$ python3 -q
>>> import numpy as np
>>> np.set_printoptions(precision=2, suppress=True, linewidth=200, legacy="1.25")
>>> def rnd(a):
...     return np.round(a, 2) + 0
... 
>>> X = np.load("out15.npy")
>>> X
array([[  1,  -2,   2,  -1,  -2,   2],
       [  1,  -3,   4,  -3,  -4,   3],
       [  0,  -1,   2,  -1,  -4,   2],
       [  2,  -2,   2,   0,  -5,   1],
       [  0,  -2,   3,   2,  -7,  -1],
       [ -2,  -1,   2,   1,  -8,  -3],
       [ -2,   0,   1,   1,  -9,  -4],
       [  0,  -1,   1,  -1,  -9,  -5],
       [  2,  -1,   3,   1, -10,  -3],
       [  4,  -2,   4,   2, -11,  -1],
       [  2,  -3,   5,   2, -13,  -3],
       [  1,  -4,   4,   2, -15,  -5]])
>>> proj = X @ np.linalg.solve(X.T @ X, X.T)
>>> np.linalg.matrix_rank(np.eye(12) - proj)
6
>>> rnd(np.linalg.eigvalsh(proj))
array([0., 0., 0., 0., 0., 0., 1., 1., 1., 1., 1., 1.])
>>> rnd(proj @ X[:, 1])
array([-2., -3., -1., -2., -2., -1.,  0., -1., -1., -2., -3., -4.])
>>> W2 = X[[10, 9]].astype(float)
>>> for _ in range(5):
...     lab = np.linalg.norm(X[:, None] - W2, axis=-1).argmin(axis=1)
...     W2 = np.array([X[lab == j].mean(axis=0) for j in range(2)])
... 
>>> lab
array([1, 1, 1, 1, 1, 0, 0, 0, 0, 0, 0, 0])
>>> rnd(W2)
array([[  0.71,  -1.71,   2.86,   1.14, -10.71,  -3.43],
       [  0.8 ,  -2.  ,   2.6 ,  -0.6 ,  -4.4 ,   1.4 ]])
>>> np.abs(W2[1] - W2[0]).argmax()
4
>>> feats = np.load("data.npy")
>>> feats
array([[4., 1., 1., 1., 1., 1., 1., 1., 1., 1., 1., 1., 1., 1.],
       [1., 4., 1., 1., 1., 1., 1., 1., 1., 1., 1., 1., 1., 1.],
       [1., 1., 4., 1., 1., 1., 1., 1., 1., 1., 1., 1., 1., 1.],
       [1., 1., 1., 4., 1., 1., 1., 1., 1., 1., 1., 1., 1., 1.],
       [1., 1., 1., 1., 4., 1., 1., 1., 1., 1., 1., 1., 1., 1.],
       [1., 1., 1., 1., 1., 4., 1., 1., 1., 1., 1., 1., 1., 1.],
       [1., 1., 1., 1., 1., 1., 4., 1., 1., 1., 1., 1., 1., 1.],
       [1., 1., 1., 1., 1., 1., 1., 4., 1., 1., 1., 1., 1., 1.],
       [1., 1., 1., 1., 1., 1., 1., 1., 4., 1., 1., 1., 1., 1.],
       [1., 1., 1., 1., 1., 1., 1., 1., 1., 4., 1., 1., 1., 1.],
       [1., 1., 1., 1., 1., 1., 1., 1., 1., 1., 4., 1., 1., 1.],
       [1., 1., 1., 1., 1., 1., 1., 1., 1., 1., 1., 4., 1., 1.],
       [1., 1., 1., 1., 1., 1., 1., 1., 1., 1., 1., 1., 4., 1.],
       [1., 1., 1., 1., 1., 1., 1., 1., 1., 1., 1., 1., 1., 4.]])
>>> # symmetric
>>> w, vecs = np.linalg.eigh(feats)
>>> x0 = np.array([0, -2, -1, 0, 0, 2, -2, -1, 1, -2, 0, 1, 0, -2])
>>> x0 @ feats @ x0
108.0
>>> x0 @ feats @ x0 / (x0 @ x0), rnd(w[0]), w[-1]
(4.5, 3.0, 17.0)
>>> np.abs(feats).sum(axis=1).max(), np.abs(w).max()
(17.0, 17.0)
>>> W0 = np.array([[54, -16, -6, 4, 10, 53, 16, -5],
...     [-16, 52, -1, 23, 22, -1, 12, 24],
...     [-6, -1, 84, 31, -6, 39, -21, 23],
...     [4, 23, 31, 52, 3, 45, 40, 18],
...     [10, 22, -6, 3, 51, -4, -31, 19],
...     [53, -1, 39, 45, -4, 110, 48, 19],
...     [16, 12, -21, 40, -31, 48, 97, -10],
...     [-5, 24, 23, 18, 19, 19, -10, 32]])
>>> ang = np.radians(45)
>>> Rm = np.eye(8)
>>> Rm[0, 0] = Rm[4, 4] = np.cos(ang)
>>> Rm[0, 4], Rm[4, 0] = -np.sin(ang), np.sin(ang)
>>> rnd(Rm)
array([[ 0.71,  0.  ,  0.  ,  0.  , -0.71,  0.  ,  0.  ,  0.  ],
       [ 0.  ,  1.  ,  0.  ,  0.  ,  0.  ,  0.  ,  0.  ,  0.  ],
       [ 0.  ,  0.  ,  1.  ,  0.  ,  0.  ,  0.  ,  0.  ,  0.  ],
       [ 0.  ,  0.  ,  0.  ,  1.  ,  0.  ,  0.  ,  0.  ,  0.  ],
       [ 0.71,  0.  ,  0.  ,  0.  ,  0.71,  0.  ,  0.  ,  0.  ],
       [ 0.  ,  0.  ,  0.  ,  0.  ,  0.  ,  1.  ,  0.  ,  0.  ],
       [ 0.  ,  0.  ,  0.  ,  0.  ,  0.  ,  0.  ,  1.  ,  0.  ],
       [ 0.  ,  0.  ,  0.  ,  0.  ,  0.  ,  0.  ,  0.  ,  1.  ]])
>>> B = W0 @ Rm.T
>>> np.allclose(np.linalg.norm(W0, axis=1), np.linalg.norm(B, axis=1))
True
>>> np.allclose(W0 @ W0.T, B @ B.T)
True
>>> rnd(np.abs(B - W0).max(axis=0))
array([38.99,  0.  ,  0.  ,  0.  , 38.65,  0.  ,  0.  ,  0.  ])
